$ python -q
>>> import numpy as np
>>> from numpy import linalg as LA
>>> np.set_printoptions(precision=2, suppress=True, linewidth=200)
>>> A2 = np.array([[3, -8, -4, 0, 4, 0, -3, 3, 2, 6, 3],
...     [9, -8, -2, -6, 9, -1, 1, -2, -6, 2, 0],
...     [-9, 5, -5, -2, -3, -6, 2, 4, -7, -8, 8],
...     [5, -7, 9, -1, 8, 6, 1, 8, -8, -6, 9],
...     [2, 8, 0, 6, 5, -2, -3, -1, -6, 9, 6],
...     [-9, -6, 8, -6, 2, -3, -3, -4, 3, 4, 0],
...     [8, 3, 5, 1, -6, 1, -9, 7, -6, 4, -3],
...     [8, 7, 6, -9, 3, 2, -1, 7, -8, -2, -9],
...     [-5, 3, -1, -6, 0, 5, -7, -8, -3, -8, 7],
...     [7, -3, 6, 5, 9, -3, 7, 3, 7, 6, 0],
...     [8, 8, -4, 7, 1, 3, 6, -2, -1, -1, 8]])
>>> A2[-1] = A2[0]
>>> F = A2 + 0.1 * np.eye(11)
>>> print(F)
[[ 3.1 -8.  -4.   0.   4.   0.  -3.   3.   2.   6.   3. ]
 [ 9.  -7.9 -2.  -6.   9.  -1.   1.  -2.  -6.   2.   0. ]
 [-9.   5.  -4.9 -2.  -3.  -6.   2.   4.  -7.  -8.   8. ]
 [ 5.  -7.   9.  -0.9  8.   6.   1.   8.  -8.  -6.   9. ]
 [ 2.   8.   0.   6.   5.1 -2.  -3.  -1.  -6.   9.   6. ]
 [-9.  -6.   8.  -6.   2.  -2.9 -3.  -4.   3.   4.   0. ]
 [ 8.   3.   5.   1.  -6.   1.  -8.9  7.  -6.   4.  -3. ]
 [ 8.   7.   6.  -9.   3.   2.  -1.   7.1 -8.  -2.  -9. ]
 [-5.   3.  -1.  -6.   0.   5.  -7.  -8.  -2.9 -8.   7. ]
 [ 7.  -3.   6.   5.   9.  -3.   7.   3.   7.   6.1  0. ]
 [ 3.  -8.  -4.   0.   4.   0.  -3.   3.   2.   6.   3.1]]
>>> def softmax(z):
...     e = np.exp(z - z.max(axis=-1, keepdims=True))
...     return e / e.sum(axis=-1, keepdims=True)
... 
>>> print(np.round(softmax(F[8]), 2) + 0)
[0.   0.02 0.   0.   0.   0.12 0.   0.   0.   0.   0.87]
>>> print(softmax(F).sum(axis=1))
[1. 1. 1. 1. 1. 1. 1. 1. 1. 1. 1.]
>>> print(np.round(softmax(10 * F[8]), 2) + 0)
[0. 0. 0. 0. 0. 0. 0. 0. 0. 0. 1.]
>>> att = F @ F.T / np.sqrt(11)
>>> print(np.round(softmax(att + np.triu(np.full(att.shape, -np.inf), 1)), 2) + 0)
[[1.  0.  0.  0.  0.  0.  0.  0.  0.  0.  0. ]
 [0.  1.  0.  0.  0.  0.  0.  0.  0.  0.  0. ]
 [0.  0.  1.  0.  0.  0.  0.  0.  0.  0.  0. ]
 [0.  0.  0.  1.  0.  0.  0.  0.  0.  0.  0. ]
 [0.  0.  0.  0.  1.  0.  0.  0.  0.  0.  0. ]
 [0.  0.  0.  0.  0.  1.  0.  0.  0.  0.  0. ]
 [0.  0.  0.  0.  0.  0.  1.  0.  0.  0.  0. ]
 [0.  0.  0.  0.  0.  0.  0.  1.  0.  0.  0. ]
 [0.  0.  0.  0.  0.  0.  0.  0.  1.  0.  0. ]
 [0.  0.  0.  0.  0.  0.  0.  0.  0.  1.  0. ]
 [0.5 0.  0.  0.  0.  0.  0.  0.  0.  0.  0.5]]
>>> print(np.round(softmax(att), 2) + 0)
[[0.5 0.  0.  0.  0.  0.  0.  0.  0.  0.  0.5]
 [0.  1.  0.  0.  0.  0.  0.  0.  0.  0.  0. ]
 [0.  0.  1.  0.  0.  0.  0.  0.  0.  0.  0. ]
 [0.  0.  0.  1.  0.  0.  0.  0.  0.  0.  0. ]
 [0.  0.  0.  0.  1.  0.  0.  0.  0.  0.  0. ]
 [0.  0.  0.  0.  0.  1.  0.  0.  0.  0.  0. ]
 [0.  0.  0.  0.  0.  0.  1.  0.  0.  0.  0. ]
 [0.  0.  0.  0.  0.  0.  0.  1.  0.  0.  0. ]
 [0.  0.  0.  0.  0.  0.  0.  0.  1.  0.  0. ]
 [0.  0.  0.  0.  0.  0.  0.  0.  0.  1.  0. ]
 [0.5 0.  0.  0.  0.  0.  0.  0.  0.  0.  0.5]]
>>> gram = F.T @ F
>>> print((F @ F.T).shape)
(11, 11)
>>> print(np.round(LA.eigvalsh(gram)[::-1], 2) + 0)
[968.61 726.   557.03 370.18 298.   232.48 200.92 155.77  37.04  16.08   0.  ]
>>> print(np.trace(gram), (F ** 2).sum())
3562.11 3562.11
>>> rng = np.random.default_rng(43)
>>> lab = rng.permutation(11)
>>> print(lab)
[ 2  9 10  5  8  1  4  7  6  0  3]
>>> A2 = F[lab][:, lab]
>>> print(np.diag(A2))
[-4.9  6.1  3.1 -2.9 -2.9 -7.9  5.1  7.1 -8.9  3.1 -0.9]
>>> data = np.loadtxt("w.csv", delimiter=",")
>>> print(data)
[[0. 0. 0. 0. 1. 0. 0. 0. 0. 0.]
 [0. 0. 0. 0. 0. 0. 0. 0. 1. 0.]
 [0. 0. 0. 0. 0. 0. 0. 0. 0. 0.]
 [0. 0. 0. 0. 0. 1. 1. 0. 0. 0.]
 [1. 0. 0. 0. 0. 0. 0. 1. 0. 0.]
 [0. 0. 0. 1. 0. 0. 0. 0. 0. 1.]
 [0. 0. 0. 1. 0. 0. 0. 0. 1. 1.]
 [0. 0. 0. 0. 1. 0. 0. 0. 0. 0.]
 [0. 1. 0. 0. 0. 0. 1. 0. 0. 0.]
 [0. 0. 0. 0. 0. 1. 1. 0. 0. 0.]]
>>> # equal to its transpose
>>> r = LA.matrix_rank(data)
>>> print(r)
6
>>> N = LA.svd(data)[2][r:].T
>>> print([int(LA.matrix_rank(np.delete(data, i, axis=0))) for i in range(10)])
[6, 6, 6, 6, 5, 6, 6, 6, 5, 6]
>>> print([int(LA.matrix_rank(data[:, :j + 1])) for j in range(10)])
[1, 2, 2, 3, 4, 5, 5, 5, 6, 6]
>>> print([int(LA.matrix_rank(data[:i])) for i in range(1, len(data) + 1)])
[1, 2, 2, 3, 4, 5, 5, 5, 6, 6]
>>> print(np.allclose(data @ N, 0))
True
>>> print(N.shape)
(10, 4)
>>> print(LA.matrix_rank(data.T @ data), LA.matrix_rank(data @ data.T))
6 6
>>> print(N @ N.T)
[[ 0.5   0.    0.    0.    0.    0.    0.   -0.5   0.    0.  ]
 [ 0.    0.33  0.    0.    0.    0.33 -0.33  0.    0.    0.  ]
 [ 0.    0.    1.    0.    0.    0.    0.    0.    0.    0.  ]
 [ 0.    0.    0.    0.5   0.    0.    0.    0.    0.   -0.5 ]
 [ 0.    0.    0.    0.    0.    0.    0.    0.    0.    0.  ]
 [ 0.    0.33  0.    0.    0.    0.33 -0.33  0.    0.    0.  ]
 [ 0.   -0.33  0.    0.    0.   -0.33  0.33  0.    0.    0.  ]
 [-0.5   0.    0.    0.    0.    0.    0.    0.5   0.    0.  ]
 [ 0.    0.    0.    0.    0.    0.    0.    0.    0.    0.  ]
 [ 0.    0.    0.   -0.5   0.    0.    0.    0.    0.    0.5 ]]
